$ python -q
>>> import numpy as np
>>> np.set_printoptions(precision=3, suppress=True, linewidth=100, floatmode="fixed")
>>> feats = np.arange(15).reshape(5, 3) + -1
>>> feats
array([[-1,  0,  1],
       [ 2,  3,  4],
       [ 5,  6,  7],
       [ 8,  9, 10],
       [11, 12, 13]])
>>> np.abs(np.diag(np.linalg.qr(feats)[1])) > 1e-9
array([ True,  True, False])
>>> np.unique(feats.round(6), axis=0).shape
(5, 3)
>>> np.linalg.matrix_rank(feats, rtol=0.1)
np.int64(1)
>>> np.linalg.cond(feats) > 100
np.True_
>>> round(np.linalg.norm(feats, 2) / np.linalg.norm(feats), 3)
np.float64(0.998)
>>> Uu, sv, Vh = np.linalg.svd(feats)
>>> sv.round(3) + 0
array([28.578,  1.818,  0.000])
>>> A2 = Uu[:, :2] @ np.diag(sv[:2]) @ Vh[:2]
>>> round(np.abs(feats - A2).max(), 3)
np.float64(0.0)
>>> np.linalg.matrix_rank(feats, rtol=0.05)
np.int64(2)
>>> round(float(np.linalg.norm(feats - A2) / np.linalg.norm(feats)), 3)
0.0
>>> rank = np.linalg.matrix_rank(feats)
>>> rank
np.int64(2)
>>> N = np.linalg.svd(feats)[2][rank:].T
>>> N.shape
(3, 1)
>>> [int(np.linalg.matrix_rank(feats[:, :j + 1])) for j in range(3)]
[1, 2, 2]
>>> t3 = np.stack([feats, 5 * feats, feats[::-1]])
>>> np.linalg.matrix_rank(t3.reshape(3, -1))
np.int64(2)
>>> (t3 @ feats.T).shape
(3, 5, 5)
>>> np.linalg.matrix_rank(t3)
array([2, 2, 2])
>>> M = np.load("dump.npy")
>>> M
array([[-1,  0,  1,  0],
       [ 0,  0,  0, -3],
       [ 2,  0,  3,  0],
       [ 0, -1,  0, -1]])
>>> # 2 groups of indices that never mix
>>> r0 = np.array([2, 3, 3, 0])
>>> A2 = M + np.outer(r0, np.eye(4)[2])
>>> A2
array([[-1.000,  0.000,  3.000,  0.000],
       [ 0.000,  0.000,  3.000, -3.000],
       [ 2.000,  0.000,  6.000,  0.000],
       [ 0.000, -1.000,  0.000, -1.000]])
>>> np.linalg.matrix_rank(np.linalg.inv(A2) - np.linalg.inv(M), tol=1e-8)
np.int64(1)
>>> round(float(np.linalg.det(A2) / np.linalg.det(M)), 3), round(float(1 + np.linalg.solve(M, r0)[2]), 3)
(2.4, 2.4)
>>> np.linalg.matrix_rank(A2 - M)
np.int64(1)
